% ipython --no-banner

In [1]: import numpy as np

In [2]: import numpy.linalg as la

In [3]: np.set_printoptions(precision=3, suppress=True, linewidth=140)

In [4]: rnd = lambda a: np.round(a, 3) + 0

In [5]: A = np.array([[3, 4, 5], [6, 7, 8], [9, 10, 11]])

In [6]: A
Out[6]: 
array([[ 3,  4,  5],
       [ 6,  7,  8],
       [ 9, 10, 11]])

In [7]: r = la.matrix_rank(A)

In [8]: r
Out[8]: np.int64(2)

In [9]: null = la.svd(A)[2][r:].T

In [10]: la.matrix_rank(A.T @ A), la.matrix_rank(A @ A.T)
Out[10]: (np.int64(2), np.int64(2))

In [11]: null.shape
Out[11]: (3, 1)

In [12]: rnd(null[:, 0] / null[np.abs(null[:, 0]).round(6).argmax(), 0])
Out[12]: array([-0.5,  1. , -0.5])

In [13]: [int(la.matrix_rank(A[:i])) for i in range(1, len(A) + 1)]
Out[13]: [1, 2, 2]

In [14]: W = np.array([[3, 1, 2], [0, 1, 1], [3, 3, 0]])

In [15]: b = np.array([3, -1, 2])

In [16]: H = np.maximum(A @ W + b, 0)

In [17]: H
Out[17]: 
array([[27, 21, 12],
       [45, 36, 21],
       [63, 51, 30]])

In [18]: cent = np.array([[-5, -2], [-4, -2], [4, -3]])

In [19]: W @ cent
Out[19]: 
array([[-11, -14],
       [  0,  -5],
       [-27, -12]])

In [20]: U, sig, Vt = la.svd(A)

In [21]: np.argmax(sig[:-1] / (sig[1:] + 1e-6)) + 1
Out[21]: np.int64(2)

In [22]: rnd(sig)
Out[22]: array([22.369,  0.805,  0.   ])

In [23]: B = U[:, :2] @ np.diag(sig[:2]) @ Vt[:2]

In [24]: rnd(la.norm(A - B) / la.norm(A))
Out[24]: np.float64(0.0)

In [25]: rnd(la.norm(A - B, 2)), rnd(sig[2])
Out[25]: (np.float64(0.0), np.float64(0.0))

In [26]: rnd(np.abs(A - B).max())
Out[26]: np.float64(0.0)

In [27]: la.matrix_rank(B)
Out[27]: np.int64(2)

In [28]: E = np.load("arr.npy")

In [29]: E
Out[29]: 
array([[ -2,   8,   0, -14,   6],
       [ -1,   4,   0,  -7,   3],
       [ -3,  12,   0, -21,   9],
       [ -2,   8,   0, -14,   6],
       [  0,   0,   0,   0,   0],
       [ -1,   4,   0,  -7,   3],
       [  0,   0,   0,   0,   0],
       [ -2,   8,   0, -14,   6]])

In [30]: U, sig, Vt = la.svd(E)

In [31]: np.argmax(sig[:-1] / (sig[1:] + 1e-6)) + 1
Out[31]: np.int64(1)

In [32]: B = U[:, :1] @ np.diag(sig[:1]) @ Vt[:1]

In [33]: rnd(la.norm(E - B) / la.norm(E))
Out[33]: np.float64(0.0)

In [34]: rnd(la.norm(E - B, 2)), rnd(sig[1])
Out[34]: (np.float64(0.0), np.float64(0.0))

In [35]: la.matrix_rank(E, rtol=0.05)
Out[35]: np.int64(1)

In [36]: la.matrix_rank(B)
Out[36]: np.int64(1)
